% python3 -q
>>> import numpy as np
>>> np.set_printoptions(precision=3, suppress=True, linewidth=140)
>>> data = np.load("run11.npy")
>>> data
array([[1., 3., 0., 0., 0.],
       [3., 0., 3., 0., 0.],
       [0., 3., 2., 3., 0.],
       [0., 0., 3., 1., 3.],
       [0., 0., 0., 3., 2.]])
>>> f = np.array([-1, -1, 2, -1, -2])
>>> out = data + np.outer(f, np.eye(5)[2])
>>> out
array([[ 1.,  3., -1.,  0.,  0.],
       [ 3.,  0.,  2.,  0.,  0.],
       [ 0.,  3.,  4.,  3.,  0.],
       [ 0.,  0.,  2.,  1.,  3.],
       [ 0.,  0., -2.,  3.,  2.]])
>>> x0 = np.array([2, 1, 2, 1, 0])
>>> (out @ x0).argmax()
np.int64(2)
>>> out @ np.ones(5)
array([ 3.,  5., 10.,  6.,  3.])
>>> (out * x0).sum(axis=1)
array([ 3., 10., 14.,  5., -1.])
>>> np.sign((out @ x0).round(6))
array([ 1.,  1.,  1.,  1., -1.])
>>> F = np.array([[1.0, -3.0, 0.0, 0.0, 0.0],
...     [-3.0, 0.0, -3.0, 0.0, 0.0],
...     [0.0, -3.0, -3.0, -3.0, 0.0],
...     [0.0, 0.0, -3.0, -2.0, -3.0],
...     [0.0, 0.0, 0.0, -3.0, -2.0]])
>>> np.einsum("ii->", F)
np.float64(-6.0)
>>> np.kron(np.eye(2, dtype=int), F)
array([[ 1., -3.,  0.,  0.,  0.,  0., -0.,  0.,  0.,  0.],
       [-3.,  0., -3.,  0.,  0., -0.,  0., -0.,  0.,  0.],
       [ 0., -3., -3., -3.,  0.,  0., -0., -0., -0.,  0.],
       [ 0.,  0., -3., -2., -3.,  0.,  0., -0., -0., -0.],
       [ 0.,  0.,  0., -3., -2.,  0.,  0.,  0., -0., -0.],
       [ 0., -0.,  0.,  0.,  0.,  1., -3.,  0.,  0.,  0.],
       [-0.,  0., -0.,  0.,  0., -3.,  0., -3.,  0.,  0.],
       [ 0., -0., -0., -0.,  0.,  0., -3., -3., -3.,  0.],
       [ 0.,  0., -0., -0., -0.,  0.,  0., -3., -2., -3.],
       [ 0.,  0.,  0., -0., -0.,  0.,  0.,  0., -3., -2.]])
>>> round(float(np.linalg.det(F.T)), 3)
-252.0
>>> np.round(np.linalg.det(F[::-1]), 3)
np.float64(-252.0)
>>> np.poly(F)
array([   1.,    6.,  -27., -121.,  132.,  252.])
>>> round(np.linalg.eigvals(F).sum().real, 3)
np.float64(-6.0)
>>> out = np.array([[-1, -2, 1, 0], [3, -2, -2, 2], [-2, -3, 2, -2], [-2, -1, -3, 1]])
>>> X = out - out.T
>>> X
array([[ 0, -5,  3,  2],
       [ 5,  0,  1,  3],
       [-3, -1,  0,  1],
       [-2, -3, -1,  0]])
>>> # skew, so no eigenvalue has a real part
>>> f = np.array([2, 0, 0, 5])
>>> out = X + np.outer(f, np.eye(4)[1])
>>> out
array([[ 0., -3.,  3.,  2.],
       [ 5.,  0.,  1.,  3.],
       [-3., -1.,  0.,  1.],
       [-2.,  2., -1.,  0.]])
>>> np.round(np.linalg.det(out) / np.linalg.det(X), 3), np.round(1 + np.linalg.solve(X, f)[1], 3)
(np.float64(-0.417), np.float64(-0.417))
>>> np.linalg.matrix_rank(out - X)
np.int64(1)
>>> out = X / np.linalg.norm(X, axis=1, keepdims=True)
>>> gram = out @ out.T
>>> gram[1]
array([ 0.247,  1.   , -0.612, -0.497])
>>> np.linalg.norm(out, axis=1)
array([1., 1., 1., 1.])
>>> hat = np.triu(np.array([[2, 2, 0, 0, 3],
...     [0, 0, 2, 2, 0],
...     [1, 0, 3, 3, 3],
...     [1, 0, 0, 2, 1],
...     [1, 3, 3, 3, 2]]), 1) + np.eye(5)
>>> out = hat @ F @ np.linalg.inv(hat)
>>> round(np.linalg.det(out), 3)
np.float64(-252.0)
>>> hat @ F - F @ hat
array([[ -6.,  -2.,   0.,  -3.,  -9.],
       [  0.,   0., -12.,  -1.,  12.],
       [  0.,   0.,  -3.,   0.,  -3.],
       [  0.,   0.,   0.,   6.,   9.],
       [  0.,   0.,   0.,   0.,   3.]])
>>> np.trace(out), np.trace(F)
(np.float64(-6.0), np.float64(-6.0))
>>> np.poly(out)
array([   1.,    6.,  -27., -121.,  132.,  252.])
>>> A = np.load("x.npy")
>>> A
array([[-0.57,  0.12,  0.15, -0.39],
       [-2.28,  0.48,  0.6 , -1.56],
       [ 0.57, -0.12, -0.15,  0.39]])
>>> f, g = A[1], A[0]
>>> round(f @ f, 3)
np.float64(8.222)
>>> round(f @ g, 3)
np.float64(2.056)
>>> p = (f @ g) / (f @ f) * f
>>> (g - p) @ f
np.float64(0.0)
>>> np.outer(f, g)
array([[ 1.3  , -0.274, -0.342,  0.889],
       [-0.274,  0.058,  0.072, -0.187],
       [-0.342,  0.072,  0.09 , -0.234],
       [ 0.889, -0.187, -0.234,  0.608]])
>>> np.round(np.linalg.norm(f + g) ** 2 + np.linalg.norm(f - g) ** 2, 3)
np.float64(17.473)
>>> g - p
array([0., 0., 0., 0.])
>>> np.abs(np.diag(np.linalg.qr(A)[1])) > 1e-9
array([ True, False, False])
>>> np.allclose(A[:-1].T @ np.linalg.lstsq(A[:-1].T, A[-1])[0], A[-1])
True
>>> np.linalg.lstsq(A[:-1].T, A[-1])[2]
np.int32(1)
>>> A @ np.linalg.pinv(A) @ A
array([[-0.57,  0.12,  0.15, -0.39],
       [-2.28,  0.48,  0.6 , -1.56],
       [ 0.57, -0.12, -0.15,  0.39]])
>>> U, s, Vt = np.linalg.svd(A)
>>> np.argmax(s[:-1] / (s[1:] + 1e-6)) + 1
np.int64(1)
>>> out = U[:, :1] @ np.diag(s[:1]) @ Vt[:1]
>>> out
array([[-0.57,  0.12,  0.15, -0.39],
       [-2.28,  0.48,  0.6 , -1.56],
       [ 0.57, -0.12, -0.15,  0.39]])
>>> round(float(np.linalg.norm(A - out, 2)), 3), np.round(s[1], 3)
(0.0, np.float64(0.0))
>>> np.linalg.cond(A) > 100
np.True_
>>> w1 = np.array([[2, 3, 0, -3, 0],
...     [2, -2, 1, 2, -2],
...     [0, 3, -3, 1, 3],
...     [3, -2, -1, 0, 0]])
>>> c = np.array([3, 1, 0, 1, 3])
>>> hid = np.maximum(A @ w1 + c, 0)
>>> np.linalg.matrix_rank(hid)
np.int64(3)
>>> (hid > 0).astype(int)
array([[1, 1, 1, 1, 1],
       [0, 0, 1, 1, 1],
       [1, 1, 0, 0, 1]])
>>> cent = np.array([[0, 3, 3], [1, 0, -2], [1, -3, -2], [2, -3, 2], [-1, -2, 2]])
>>> (hid @ cent).round(6).argmax(axis=1)
array([2, 2, 2])
>>> hid @ cent
array([[  3.33, -13.11,  14.73],
       [ 15.2 , -36.6 ,  26.  ],
       [ -1.07,   9.63,  17.35]])
>>> mat = np.load("arr.npy")
>>> mat
array([[0, 0, 1, 0],
       [0, 0, 0, 1],
       [1, 0, 0, 0],
       [0, 1, 0, 0]])
>>> out = mat / np.linalg.norm(mat, axis=1, keepdims=True)
>>> gram = out @ out.T
>>> gram[0]
array([1., 0., 0., 0.])
>>> np.argwhere(np.triu(np.abs(gram) > 0.95, 1))
array([], shape=(0, 2), dtype=int64)
>>> np.degrees(np.arccos(np.clip(gram[0, 1], -1, 1)))
np.float64(90.0)
>>> (gram - 2 * np.eye(4)).round(6).argmax(axis=1)
array([1, 0, 0, 0])
>>> E = np.load("sample19.npy")
>>> E
array([[-31,   1,  -2,   0],
       [  0, -39,  -2,  -2],
       [ -1,   1, -49,  -2],
       [  1,   1,  -1, -29]])
>>> x0 = np.array([0, -3, -2, -8])
>>> rhs = E @ x0
>>> rhs
array([  1, 137, 111, 231])
>>> np.linalg.solve(E, -1 * rhs)
array([-0.,  3.,  2.,  8.])
>>> np.round(np.linalg.solve(E.T, E[1]), 3) + 0
array([0., 1., 0., 0.])
>>> np.linalg.solve(E, rhs + E[:, 1])
array([-0., -2., -2., -8.])
>>> w1 = np.array([[-3, 1, -1, -2, 1],
...     [1, 1, -2, -2, -2],
...     [2, -2, 1, 1, 0],
...     [2, 3, -3, 3, 2]])
>>> c = np.array([0, 0, 1, 1, 0])
>>> hid = np.maximum(E @ w1 + c, 0)
>>> hid
array([[90,  0, 28, 59,  0],
       [ 0,  0, 83, 71, 74],
       [ 0, 92,  0,  0,  0],
       [ 0,  0, 84,  0,  0]])
>>> cent = np.array([[2, 2, 3], [1, 2, 3], [1, 1, 3], [3, 2, 0], [0, 3, 3]])
>>> w1 @ cent
array([[-12,  -6,  -6],
       [ -5,  -8,  -6],
       [  6,   3,   3],
       [ 13,  19,  12]])
>>> (hid @ cent).round(6).argmax(axis=1)
array([0, 2, 2, 2])
